In [1]: import numpy as np

In [2]: import numpy.linalg as la

In [3]: np.set_printoptions(precision=2, suppress=True, linewidth=160, floatmode="fixed")

In [4]: def tidy(a):
   ...:     return np.round(a, 2) + 0
   ...: 

In [5]: m1 = np.load("x.npy")

In [6]: m1
Out[6]: 
array([[ 1.00,  0.00,  0.00,  0.00],
       [ 0.00,  1.00,  0.00,  0.00],
       [ 0.00,  0.00,  0.00,  1.00],
       [ 0.00,  0.00, -1.00,  0.00]])

In [7]: vec = np.array([5, 0, -5, 0])

In [8]: a = np.maximum(m1 @ vec, 0)

In [9]: np.maximum(m1 @ (3 * vec), 0)
Out[9]: array([15.00,  0.00,  0.00, 15.00])

In [10]: a
Out[10]: array([5.00, 0.00, 0.00, 5.00])

In [11]: proj = np.triu(np.array([[2, 1, 3, 8], [6, 6, 6, 8], [7, 4, 0, 0], [8, 2, 3, 3]]), 1) + np.eye(4)

In [12]: M2 = proj @ m1 @ la.inv(proj)

In [13]: np.poly(M2)
Out[13]: array([ 1.00, -2.00,  2.00, -2.00,  1.00])

In [14]: tidy(la.det(M2))
Out[14]: np.float64(1.0)

In [15]: M2
Out[15]: 
array([[  1.00,   0.00, -11.00,  -5.00],
       [  0.00,   1.00, -14.00,  -2.00],
       [  0.00,   0.00,   0.00,   1.00],
       [  0.00,   0.00,  -1.00,   0.00]])

In [16]: data = np.array([[-0.4, -0.5, -1.1],
    ...:     [-0.8, -0.1, -1.0],
    ...:     [0.8, 0.0, 1.3],
    ...:     [0.1, -0.8, -0.7],
    ...:     [-2.0, -0.1, -1.5],
    ...:     [-1.1, 0.6, -0.2],
    ...:     [-2.4, -0.2, 0.6],
    ...:     [0.7, 0.1, -0.8],
    ...:     [0.1, -0.9, 1.3],
    ...:     [-0.5, -0.6, 1.7],
    ...:     [0.6, -1.3, 0.2],
    ...:     [0.4, 0.9, 0.4],
    ...:     [-0.3, 1.0, -1.8],
    ...:     [-0.3, -0.4, -0.2]])

In [17]: rng = np.random.default_rng(29343)

In [18]: data[:, 0] = -2 * data[:, 2] + 0.1 * rng.normal(size=14)

In [19]: tidy(data)
Out[19]: 
array([[ 2.11, -0.50, -1.10],
       [ 1.94, -0.10, -1.00],
       [-2.73,  0.00,  1.30],
       [ 1.29, -0.80, -0.70],
       [ 2.92, -0.10, -1.50],
       [ 0.30,  0.60, -0.20],
       [-1.27, -0.20,  0.60],
       [ 1.59,  0.10, -0.80],
       [-2.41, -0.90,  1.30],
       [-3.36, -0.60,  1.70],
       [-0.48, -1.30,  0.20],
       [-0.85,  0.90,  0.40],
       [ 3.71,  1.00, -1.80],
       [ 0.56, -0.40, -0.20]])

In [20]: M2 = data / la.norm(data, axis=1, keepdims=True)

In [21]: cov = M2 @ M2.T

In [22]: (cov - 2 * np.eye(14)).round(6).argmax(axis=1)
Out[22]: array([ 1,  4,  6, 13,  1, 12,  9,  4,  9,  6,  8,  2,  7,  3])

In [23]: tidy(la.norm(M2, axis=1))
Out[23]: array([1.00, 1.00, 1.00, 1.00, 1.00, 1.00, 1.00, 1.00, 1.00, 1.00, 1.00, 1.00, 1.00, 1.00])

In [24]: O, Rm = la.qr(data)

In [25]: tidy(Rm)
Out[25]: 
array([[-7.89, -0.70,  3.96],
       [ 0.00,  2.38,  0.01],
       [ 0.00,  0.00,  0.19]])

In [26]: tidy(abs(Rm[0, 0])), tidy(la.norm(data[:, 0]))
Out[26]: (np.float64(7.89), np.float64(7.89))

In [27]: tidy(O @ Rm)
Out[27]: 
array([[ 2.11, -0.50, -1.10],
       [ 1.94, -0.10, -1.00],
       [-2.73,  0.00,  1.30],
       [ 1.29, -0.80, -0.70],
       [ 2.92, -0.10, -1.50],
       [ 0.30,  0.60, -0.20],
       [-1.27, -0.20,  0.60],
       [ 1.59,  0.10, -0.80],
       [-2.41, -0.90,  1.30],
       [-3.36, -0.60,  1.70],
       [-0.48, -1.30,  0.20],
       [-0.85,  0.90,  0.40],
       [ 3.71,  1.00, -1.80],
       [ 0.56, -0.40, -0.20]])

In [28]: tidy(np.abs(np.diag(Rm)))
Out[28]: array([7.89, 2.38, 0.19])

In [29]: O.shape, Rm.shape
Out[29]: ((14, 3), (3, 3))

In [30]: np.allclose(Rm.T @ Rm, data.T @ data)
Out[30]: True

In [31]: cov = np.cov(data, rowvar=False)

In [32]: tidy(np.corrcoef(data[:, 2], data[:, 1])[0, 1])
Out[32]: np.float64(-0.32)

In [33]: np.argwhere(np.triu(np.abs(np.corrcoef(data.T)) > 0.8, 1))
Out[33]: array([[0, 2]])

In [34]: tidy(np.polyfit(data[:, 2], data[:, 1], 1))
Out[34]: array([-0.20, -0.19])

In [35]: tidy(np.median(data, axis=0))
Out[35]: array([ 0.43, -0.15, -0.20])

In [36]: cov.shape
Out[36]: (3, 3)

In [37]: tidy(np.corrcoef(data.T))
Out[37]: 
array([[ 1.00,  0.32, -1.00],
       [ 0.32,  1.00, -0.32],
       [-1.00, -0.32,  1.00]])

In [38]: mat = np.load("mat.npy")

In [39]: mat
Out[39]: 
array([[-3.47, -0.16, -2.91],
       [-0.57,  2.18, -2.94],
       [ 3.93, -4.52, -7.82]])

In [40]: tidy(np.abs(la.svd(data)[2][-1]))
Out[40]: array([0.45, 0.00, 0.89])

In [41]: la.cond(data) > 100
Out[41]: np.False_

In [42]: tidy(la.norm(data, 2) / la.norm(data))
Out[42]: np.float64(0.97)

In [43]: [round(float(x), 2) for x in la.svd(data, compute_uv=False)[:3]]
Out[43]: [8.86, 2.37, 0.17]

In [44]: np.argsort(-la.norm(data, axis=0).round(6), kind="stable")[:3]
Out[44]: array([0, 2, 1])

In [45]: np.allclose(mat @ mat.T, mat.T @ mat)
Out[45]: False

In [46]: tidy(la.det(mat))
Out[46]: np.float64(125.26)

In [47]: tidy(mat @ mat)
Out[47]: 
array([[  0.70,  13.36,  33.32],
       [-10.82,  18.13,  18.24],
       [-41.79,  24.86,  63.00]])

In [48]: tidy(np.poly(mat))
Out[48]: array([   1.00,    9.11,    0.58, -125.26])

In [49]: tidy(la.det(2 * mat)), tidy(la.det(mat))
Out[49]: (np.float64(1002.1), np.float64(125.26))

In [50]: tidy(np.einsum("ij,ji->", mat, mat))
Out[50]: np.float64(81.83)

In [51]: tidy(la.det(mat.T))
Out[51]: np.float64(125.26)

In [52]: feats = np.arange(12).reshape(3, 4) + 2

In [53]: feats
Out[53]: 
array([[ 2,  3,  4,  5],
       [ 6,  7,  8,  9],
       [10, 11, 12, 13]])

In [54]: # null space of dimension 2

In [55]: Uu, sv, Vt = la.svd(feats)

In [56]: tidy(sv)
Out[56]: array([28.56,  1.53,  0.00])

In [57]: np.argmax(sv[:-1] / (sv[1:] + 1e-6)) + 1
Out[57]: np.int64(2)

In [58]: M2 = Uu[:, :2] @ np.diag(sv[:2]) @ Vt[:2]

In [59]: tidy(M2)
Out[59]: 
array([[ 2.00,  3.00,  4.00,  5.00],
       [ 6.00,  7.00,  8.00,  9.00],
       [10.00, 11.00, 12.00, 13.00]])

In [60]: tidy(la.norm(feats - M2) / la.norm(feats))
Out[60]: np.float64(0.0)

In [61]: tidy(la.norm(feats - M2, 2)), tidy(sv[2])
Out[61]: (np.float64(0.0), np.float64(0.0))
